% ipython --no-banner

In [1]: import numpy as np

In [2]: np.set_printoptions(suppress=True, linewidth=120)

In [3]: J = np.loadtxt("block4.csv", delimiter=",")

In [4]: print(J)
[[ 0.  4.  0.  0.  0.  0.  0.  0.  0.  0.  0.  0.  0.  0.  0.]
 [ 4.  2.  4.  0.  0.  0.  0.  0.  0.  0.  0.  0.  0.  0.  0.]
 [ 0.  4. -2.  4.  0.  0.  0.  0.  0.  0.  0.  0.  0.  0.  0.]
 [ 0.  0.  4.  0.  4.  0.  0.  0.  0.  0.  0.  0.  0.  0.  0.]
 [ 0.  0.  0.  4.  0.  4.  0.  0.  0.  0.  0.  0.  0.  0.  0.]
 [ 0.  0.  0.  0.  4.  3.  4.  0.  0.  0.  0.  0.  0.  0.  0.]
 [ 0.  0.  0.  0.  0.  4. -2.  4.  0.  0.  0.  0.  0.  0.  0.]
 [ 0.  0.  0.  0.  0.  0.  4. -2.  4.  0.  0.  0.  0.  0.  0.]
 [ 0.  0.  0.  0.  0.  0.  0.  4. -1.  4.  0.  0.  0.  0.  0.]
 [ 0.  0.  0.  0.  0.  0.  0.  0.  4. -1.  4.  0.  0.  0.  0.]
 [ 0.  0.  0.  0.  0.  0.  0.  0.  0.  4.  3.  4.  0.  0.  0.]
 [ 0.  0.  0.  0.  0.  0.  0.  0.  0.  0.  4.  2.  4.  0.  0.]
 [ 0.  0.  0.  0.  0.  0.  0.  0.  0.  0.  0.  4.  0.  4.  0.]
 [ 0.  0.  0.  0.  0.  0.  0.  0.  0.  0.  0.  0.  4. -3.  4.]
 [ 0.  0.  0.  0.  0.  0.  0.  0.  0.  0.  0.  0.  0.  4.  3.]]

In [5]: rng = np.random.default_rng(399603)

In [6]: idx = rng.permutation(15)

In [7]: print(idx)
[ 7  2  4  3  6 14  1  9  8  0 12 11  5 13 10]

In [8]: out = J[idx][:, idx]

In [9]: print(np.diag(out))
[-2. -2.  0.  0. -2.  3.  2. -1. -1.  0.  0.  2.  3. -3.  3.]

In [10]: t3 = np.stack([J, 3 * J, J[::-1]])

In [11]: print(t3.shape)
(3, 15, 15)

In [12]: print(np.linalg.matrix_rank(t3.reshape(3, -1)))
2
